% ipython --no-banner

In [1]: import numpy as np

In [2]: from numpy import linalg as LA

In [3]: np.set_printoptions(precision=1, suppress=True, linewidth=120, sign=" ")

In [4]: rd = lambda a: np.round(a, 1) + 0

In [5]: K = np.loadtxt("m.csv", delimiter=",")

In [6]: K
Out[6]: 
array([[ 0.6, -0.8, -0.2,  1.8],
       [-0.8,  0. ,  2.3,  0. ],
       [-0.2,  2.3,  0.9,  0.6],
       [ 1.8,  0. ,  0.6, -0.5]])

In [7]: rng = np.random.default_rng(6)

In [8]: other = K + rng.integers(-2, 3, (4, 1)) @ rng.integers(-2, 3, (1, 4))

In [9]: rd(other)
Out[9]: 
array([[ 0.6, -0.8, -0.2,  1.8],
       [-0.8,  0. ,  2.3,  0. ],
       [-0.2,  2.3,  0.9,  0.6],
       [-0.2,  1. , -0.4,  0.5]])

In [10]: LA.matrix_rank(other - K, tol=1e-8)
Out[10]: np.int64(1)

In [11]: other - K
Out[11]: 
array([[ 0.,  0.,  0.,  0.],
       [ 0.,  0.,  0.,  0.],
       [ 0.,  0.,  0.,  0.],
       [-2.,  1., -1.,  1.]])

In [12]: rd(LA.svd(other - K, compute_uv=False))
Out[12]: array([ 2.6,  0. ,  0. ,  0. ])

In [13]: cov = other.T @ other

In [14]: np.allclose(cov, cov.T)
Out[14]: True

In [15]: rd(LA.svd(other, compute_uv=False) ** 2)
Out[15]: array([ 9.1,  5.1,  3.8,  0.1])

In [16]: (other @ other.T).shape
Out[16]: (4, 4)

In [17]: rd(np.trace(cov)), rd((other ** 2).sum())
Out[17]: (np.float64(18.2), np.float64(18.2))

In [18]: rd(cov)
Out[18]: 
array([[ 1.1, -1.1, -2.1,  0.9],
       [-1.1,  6.9,  1.8,  0.4],
       [-2.1,  1.8,  6.3,  0. ],
       [ 0.9,  0.4,  0. ,  3.8]])

In [19]: rd(LA.eigvalsh(cov)[::-1])
Out[19]: array([ 9.1,  5.1,  3.8,  0.1])

In [20]: LA.matrix_rank(cov)
Out[20]: np.int64(4)

In [21]: low = LA.cholesky(cov)

In [22]: rd(low)
Out[22]: 
array([[ 1. ,  0. ,  0. ,  0. ],
       [-1.1,  2.4,  0. ,  0. ],
       [-2. , -0.1,  1.5,  0. ],
       [ 0.8,  0.6,  1.1,  1.3]])

In [23]: rd(np.diff(K, axis=0))
Out[23]: 
array([[-1.4,  0.8,  2.5, -1.8],
       [ 0.6,  2.3, -1.4,  0.6],
       [ 2. , -2.3, -0.3, -1.1]])

In [24]: np.count_nonzero(K)
Out[24]: np.int64(13)

In [25]: rd(LA.svd(K, compute_uv=False))
Out[25]: array([ 3.,  2.,  2.,  2.])

In [26]: rd(LA.norm(K))
Out[26]: np.float64(4.5)

In [27]: rd(K.sum(axis=0))
Out[27]: array([ 1.4,  1.5,  3.6,  1.9])

In [28]: rd(K.mean(axis=0))
Out[28]: array([ 0.4,  0.4,  0.9,  0.5])

In [29]: np.abs(K).max()
Out[29]: np.float64(2.3)

In [30]: x0 = np.array([-2, 1, -1, 2])

In [31]: rhs = K @ x0

In [32]: rd(rhs)
Out[32]: array([ 1.8, -0.7,  3. , -5.2])

In [33]: rd(LA.solve(K, K[:, 2]))
Out[33]: array([ 0.,  0.,  1.,  0.])

In [34]: rd(LA.solve(K, rhs + K[:, 3]))
Out[34]: array([-2.,  1., -1.,  3.])

In [35]: data = np.load("dump.npy")

In [36]: data
Out[36]: 
array([[-3, -1, -3,  0],
       [ 0, -3, -1, -3],
       [-3,  0, -3, -1],
       [-1, -3,  0, -3]])

In [37]: x0 = np.array([2, 4, 8, 6])

In [38]: a = np.maximum(data @ x0, 0)

In [39]: np.maximum(data @ (3 * x0), 0)
Out[39]: array([ 0,  0,  0,  0])

In [40]: np.maximum(data @ x0, 0) - np.maximum(-data @ x0, 0)
Out[40]: array([-34, -38, -36, -32])

In [41]: r0 = np.array([2, 2, 0, 1])

In [42]: other = data + np.outer(r0, np.eye(4)[0])

In [43]: rd(LA.det(other) / LA.det(data)), rd(1 + LA.solve(data, r0)[0])
Out[43]: (np.float64(1.4), np.float64(1.4))

In [44]: LA.matrix_rank(other - data)
Out[44]: np.int64(1)

In [45]: other
Out[45]: 
array([[-1., -1., -3.,  0.],
       [ 2., -3., -1., -3.],
       [-3.,  0., -3., -1.],
       [ 0., -3.,  0., -3.]])

In [46]: Q = data.astype(float).copy()

In [47]: for j in range(4):
    ...:     Q[:, j] -= Q[:, :j] @ (Q[:, :j].T @ Q[:, j])
    ...:     Q[:, j] /= LA.norm(Q[:, j])
    ...: 

In [48]: rd(Q)
Out[48]: 
array([[-0.7,  0. , -0.1,  0.7],
       [ 0. , -0.7, -0.7, -0.1],
       [-0.7,  0.2, -0.1, -0.7],
       [-0.2, -0.6,  0.7, -0.1]])

In [49]: rd(Q @ Q.T)
Out[49]: 
array([[ 1.,  0.,  0.,  0.],
       [ 0.,  1.,  0.,  0.],
       [ 0.,  0.,  1.,  0.],
       [ 0.,  0.,  0.,  1.]])

In [50]: rd(LA.norm(Q, axis=0))
Out[50]: array([ 1.,  1.,  1.,  1.])

In [51]: other = np.array([[1, 1], [1, -1]])

In [52]: arr = np.kron(other, np.kron(other, other))[rng.permutation(8)][:5]

In [53]: arr
Out[53]: 
array([[ 1, -1, -1,  1, -1,  1,  1, -1],
       [ 1,  1,  1,  1, -1, -1, -1, -1],
       [ 1,  1,  1,  1,  1,  1,  1,  1],
       [ 1,  1, -1, -1,  1,  1, -1, -1],
       [ 1, -1,  1, -1,  1, -1,  1, -1]])

In [54]: W1 = np.array([[1, 1, 0, 0, 0], [1, 2, 3, 1, 2], [2, 1, 1, 1, 1], [1, 2, 3, 2, 2]])

In [55]: coef = np.array([2, -1, -3, -2, -1])

In [56]: H = np.maximum(data @ W1 + coef, 0)

In [57]: (H > 0).astype(int)
Out[57]: 
array([[ 0,  0,  0,  0,  0],
       [ 0,  0,  0,  0,  0],
       [ 0,  0,  0,  0,  0],
       [ 0,  0,  0,  0,  0]])

In [58]: LA.matrix_rank(H)
Out[58]: np.int64(0)

In [59]: cent = np.array([[-2, 2, -1], [0, 1, 1], [-2, -2, 0], [1, 0, -2], [0, -1, 2]])

In [60]: W1 @ cent
Out[60]: 
array([[-2,  3,  0],
       [-7, -4,  3],
       [-5,  2, -1],
       [-6, -4,  1]])
